% ipython --no-banner

In [1]: import numpy as np

In [2]: from numpy import linalg as LA

In [3]: np.set_printoptions(precision=2, suppress=True, linewidth=100)

In [4]: def rnd(a):
   ...:     return np.round(a, 2) + 0
   ...: 

In [5]: mat = np.vander(np.arange(9) - 4, 4, increasing=True)

In [6]: mat
Out[6]: 
array([[  1,  -4,  16, -64],
       [  1,  -3,   9, -27],
       [  1,  -2,   4,  -8],
       [  1,  -1,   1,  -1],
       [  1,   0,   0,   0],
       [  1,   1,   1,   1],
       [  1,   2,   4,   8],
       [  1,   3,   9,  27],
       [  1,   4,  16,  64]])

In [7]: vec = np.array([0, 2, 2, 2])

In [8]: target = mat @ vec

In [9]: target
Out[9]: array([-104,  -42,  -12,   -2,    0,    6,   28,   78,  168])

In [10]: rnd(LA.solve(mat.T @ mat, mat.T @ target))
Out[10]: array([0., 2., 2., 2.])

In [11]: rng = np.random.default_rng(7699)

In [12]: target = target + 0.1 * rng.normal(size=9)

In [13]: rnd(target)
Out[13]: array([-103.95,  -42.03,  -11.87,   -1.97,    0.04,    5.98,   28.11,   77.89,  167.87])

In [14]: c, *_ = LA.lstsq(mat, target)

In [15]: print([round(float(LA.norm(LA.solve(mat.T @ mat + lam * np.eye(4), mat.T @ target))), 2) for lam in (0, 1, 10, 100)])
[3.46, 3.36, 3.03, 2.75]

In [16]: print(rnd(mat.T @ (target - mat @ c)))
[0. 0. 0. 0.]

In [17]: A2 = np.c_[mat[:, :1] @ np.array([[0]]), np.array([2, 2, 0, 1, 1, 2, 2, 3, 2])]

In [18]: A2
Out[18]: 
array([[0, 2],
       [0, 2],
       [0, 0],
       [0, 1],
       [0, 1],
       [0, 2],
       [0, 2],
       [0, 3],
       [0, 2]])

In [19]: LA.matrix_rank(np.c_[mat, A2])
Out[19]: np.int64(5)

In [20]: LA.matrix_rank(A2)
Out[20]: np.int64(1)

In [21]: rnd(LA.norm(A2 - mat @ LA.lstsq(mat, A2)[0], axis=0))
Out[21]: array([0.  , 1.36])

In [22]: A2 = np.array([[0, -3, 3, 2], [1, -3, -1, 2], [-2, 0, 0, -2], [0, -3, 3, -3]])

In [23]: C = np.array([[-4, -5, -1], [-5, -1, -4], [0, -5, 0]])

In [24]: A = np.block([[A2, np.array([[0, 0, 2], [3, 3, 0], [1, 3, 3], [0, 2, 0]])], [np.zeros((3, 4)), C]])

In [25]: A
Out[25]: 
array([[ 0., -3.,  3.,  2.,  0.,  0.,  2.],
       [ 1., -3., -1.,  2.,  3.,  3.,  0.],
       [-2.,  0.,  0., -2.,  1.,  3.,  3.],
       [ 0., -3.,  3., -3.,  0.,  2.,  0.],
       [ 0.,  0.,  0.,  0., -4., -5., -1.],
       [ 0.,  0.,  0.,  0., -5., -1., -4.],
       [ 0.,  0.,  0.,  0.,  0., -5.,  0.]])

In [26]: u = np.array([3, 5, 0, 3, 2, 5, 4])

In [27]: A2 = A + np.outer(u, np.eye(7)[6])

In [28]: print(LA.matrix_rank(LA.inv(A2) - LA.inv(A), tol=1e-8))
1

In [29]: A2
Out[29]: 
array([[ 0., -3.,  3.,  2.,  0.,  0.,  5.],
       [ 1., -3., -1.,  2.,  3.,  3.,  5.],
       [-2.,  0.,  0., -2.,  1.,  3.,  3.],
       [ 0., -3.,  3., -3.,  0.,  2.,  3.],
       [ 0.,  0.,  0.,  0., -4., -5.,  1.],
       [ 0.,  0.,  0.,  0., -5., -1.,  1.],
       [ 0.,  0.,  0.,  0.,  0., -5.,  4.]])

In [30]: ang = np.radians(30)

In [31]: Rm = np.eye(7)

In [32]: Rm[2, 2] = Rm[6, 6] = np.cos(ang)

In [33]: Rm[2, 6], Rm[6, 2] = -np.sin(ang), np.sin(ang)

In [34]: rnd(Rm)
Out[34]: 
array([[ 1.  ,  0.  ,  0.  ,  0.  ,  0.  ,  0.  ,  0.  ],
       [ 0.  ,  1.  ,  0.  ,  0.  ,  0.  ,  0.  ,  0.  ],
       [ 0.  ,  0.  ,  0.87,  0.  ,  0.  ,  0.  , -0.5 ],
       [ 0.  ,  0.  ,  0.  ,  1.  ,  0.  ,  0.  ,  0.  ],
       [ 0.  ,  0.  ,  0.  ,  0.  ,  1.  ,  0.  ,  0.  ],
       [ 0.  ,  0.  ,  0.  ,  0.  ,  0.  ,  1.  ,  0.  ],
       [ 0.  ,  0.  ,  0.5 ,  0.  ,  0.  ,  0.  ,  0.87]])

In [35]: A2 = A @ Rm.T

In [36]: print(rnd(LA.det(Rm)), rnd(np.trace(Rm)))
1.0 6.73

In [37]: np.allclose(A @ A.T, A2 @ A2.T)
Out[37]: True

In [38]: rnd(np.abs(A2 - A).max(axis=0))
Out[38]: array([0. , 0. , 2. , 0. , 0. , 0. , 1.5])

In [39]: Q, V = LA.qr(A[:, :4])[0], LA.qr(A[:, 4:])[0]

In [40]: sigma = LA.svd(Q.T @ V, compute_uv=False)

In [41]: rnd(LA.norm(Q @ Q.T - V @ V.T, 2))
Out[41]: np.float64(1.0)

In [42]: rnd(sigma)
Out[42]: array([0.94, 0.54, 0.26])

In [43]: rnd(np.degrees(np.arccos(sigma.clip(0, 1))))
Out[43]: array([20.67, 57.14, 75.1 ])

In [44]: (sigma > 0.9).sum()
Out[44]: np.int64(1)

In [45]: Q, _ = LA.qr(np.array([[-0.7, 0.2, 1.0, 0.8, -0.3, -0.6],
    ...:     [0.3, 0.2, 0.3, -1.1, 0.5, 0.9],
    ...:     [1.5, 3.1, -0.4, -0.1, 0.0, 1.2],
    ...:     [1.0, 0.1, 0.9, 1.1, 0.9, -1.3],
    ...:     [-0.9, -0.1, -0.2, 0.5, -0.3, -0.5],
    ...:     [-1.7, 0.5, 1.6, -1.4, -0.2, -0.7]]))

In [46]: X = -3 * Q

In [47]: rnd(X)
Out[47]: 
array([[ 0.77,  0.6 , -1.04,  1.58, -1.28,  1.68],
       [-0.33,  0.05, -0.67, -1.76,  0.97,  2.1 ],
       [-1.64,  2.47,  0.4 ,  0.18,  0.02, -0.04],
       [-1.09, -0.45, -2.22,  0.9 ,  1.19, -0.66],
       [ 0.98,  0.39,  1.  ,  1.29,  2.23,  0.51],
       [ 1.86,  1.47, -1.17, -0.96,  0.23, -1.02]])

In [48]: A2 = X / LA.norm(X, axis=1, keepdims=True)

In [49]: cov = A2 @ A2.T

In [50]: print(rnd(LA.norm(A2, axis=1)))
[1. 1. 1. 1. 1. 1.]

In [51]: (cov - 2 * np.eye(6)).round(6).argmax(axis=1)
Out[51]: array([1, 0, 0, 0, 0, 0])

In [52]: vec = np.array([1, -2, 0, -1, -1, -2])

In [53]: rnd(X @ np.ones(6))
Out[53]: array([ 2.3 ,  0.36,  1.39, -2.34,  6.4 ,  0.42])

In [54]: print(rnd(np.einsum("ij,j->i", X, vec)))
[-4.1  -3.84 -6.7  -0.97 -4.35  1.68]

In [55]: vec = np.array([0, -1, -1, -1, -1, 2])

In [56]: target = X @ vec

In [57]: rnd(target)
Out[57]: array([ 3.52,  5.61, -3.15, -0.74, -3.87, -1.62])

In [58]: rnd(LA.solve(X.T, X[4]))
Out[58]: array([0., 0., 0., 0., 1., 0.])

In [59]: rnd(LA.solve(X, 5 * target))
Out[59]: array([ 0., -5., -5., -5., -5., 10.])

In [60]: K = np.array([[2.0, 1.0, 0.0, 0.0, 0.0, 0.0, 0.0, 0.0],
    ...:     [0.0, 2.0, 1.0, 0.0, 0.0, 0.0, 0.0, 0.0],
    ...:     [0.0, 0.0, 2.0, 1.0, 0.0, 0.0, 0.0, 0.0],
    ...:     [0.0, 0.0, 0.0, 2.0, 1.0, 0.0, 0.0, 0.0],
    ...:     [0.0, 0.0, 0.0, 0.0, 2.0, 1.0, 0.0, 0.0],
    ...:     [0.0, 0.0, 0.0, 0.0, 0.0, 2.0, 1.0, 0.0],
    ...:     [0.0, 0.0, 0.0, 0.0, 0.0, 0.0, 2.0, 1.0],
    ...:     [0.0, 0.0, 0.0, 0.0, 0.0, 0.0, 0.0, 2.0]])

In [61]: np.diff(K, axis=0)
Out[61]: 
array([[-2.,  1.,  1.,  0.,  0.,  0.,  0.,  0.],
       [ 0., -2.,  1.,  1.,  0.,  0.,  0.,  0.],
       [ 0.,  0., -2.,  1.,  1.,  0.,  0.,  0.],
       [ 0.,  0.,  0., -2.,  1.,  1.,  0.,  0.],
       [ 0.,  0.,  0.,  0., -2.,  1.,  1.,  0.],
       [ 0.,  0.,  0.,  0.,  0., -2.,  1.,  1.],
       [ 0.,  0.,  0.,  0.,  0.,  0., -2.,  1.]])

In [62]: rnd(LA.svd(K, compute_uv=False))
Out[62]: array([2.96, 2.83, 2.62, 2.35, 2.02, 1.67, 1.34, 1.1 ])

In [63]: np.abs(K).max()
Out[63]: np.float64(2.0)

In [64]: LA.rank(K)
---------------------------------------------------------------------------
AttributeError                            Traceback (most recent call last)
Cell In[64], line 1
----> 1 LA.rank(K)

AttributeError: module 'numpy.linalg' has no attribute 'rank'
